$ ipython --no-banner

In [1]: import numpy as np

In [2]: np.set_printoptions(precision=2, suppress=True, linewidth=200, sign=" ")

In [3]: rng = np.random.default_rng(6975)

In [4]: lab = rng.integers(0, 3, 10)

In [5]: data = np.array([[1, 1, 0, 3, 3, 3, 0, 2, 3, 2],
   ...:     [0, 0, 3, 2, 2, 2, 1, 3, 1, 1],
   ...:     [3, 3, 3, 0, 3, 1, 2, 1, 1, 1],
   ...:     [1, 0, 3, 1, 1, 3, 1, 1, 2, 2],
   ...:     [3, 1, 1, 3, 1, 3, 1, 3, 2, 3],
   ...:     [1, 3, 3, 2, 3, 0, 0, 0, 1, 2],
   ...:     [3, 1, 3, 3, 3, 3, 0, 1, 0, 0],
   ...:     [2, 2, 0, 3, 0, 3, 2, 2, 0, 2],
   ...:     [1, 3, 3, 0, 3, 0, 3, 3, 2, 0],
   ...:     [2, 1, 0, 0, 2, 3, 3, 2, 2, 0]]) * (lab[:, None] == lab)

In [6]: data
Out[6]: 
array([[ 1,  0,  0,  0,  0,  0,  0,  0,  0,  0],
       [ 0,  0,  3,  0,  2,  0,  0,  3,  1,  0],
       [ 0,  3,  3,  0,  3,  0,  0,  1,  1,  0],
       [ 0,  0,  0,  1,  0,  3,  0,  0,  0,  2],
       [ 0,  1,  1,  0,  1,  0,  0,  3,  2,  0],
       [ 0,  0,  0,  2,  0,  0,  0,  0,  0,  2],
       [ 3,  0,  0,  0,  0,  0,  0,  0,  0,  0],
       [ 0,  2,  0,  0,  0,  0,  0,  2,  0,  0],
       [ 0,  3,  3,  0,  3,  0,  0,  3,  2,  0],
       [ 0,  0,  0,  0,  0,  3,  0,  0,  0,  0]])

In [7]: rk = np.linalg.matrix_rank(data)

In [8]: rk
Out[8]: np.int64(9)

In [9]: N = np.linalg.svd(data)[2][rk:].T

In [10]: np.round(data @ N, 2) + 0
Out[10]: 
array([[ 0.],
       [ 0.],
       [ 0.],
       [ 0.],
       [ 0.],
       [ 0.],
       [ 0.],
       [ 0.],
       [ 0.],
       [ 0.]])

In [11]: N.shape
Out[11]: (10, 1)

In [12]: print([int(np.linalg.matrix_rank(data[:, :j + 1])) for j in range(10)])
[1, 2, 3, 4, 5, 6, 6, 7, 8, 9]

In [13]: np.round(N[:, 0] / N[np.abs(N[:, 0]).round(6).argmax(), 0], 2) + 0
Out[13]: array([ 0.,  0.,  0.,  0.,  0.,  0.,  1.,  0.,  0.,  0.])

In [14]: [int(np.linalg.matrix_rank(data[:i])) for i in range(1, len(data) + 1)]
Out[14]: [1, 2, 3, 4, 5, 6, 6, 7, 8, 9]
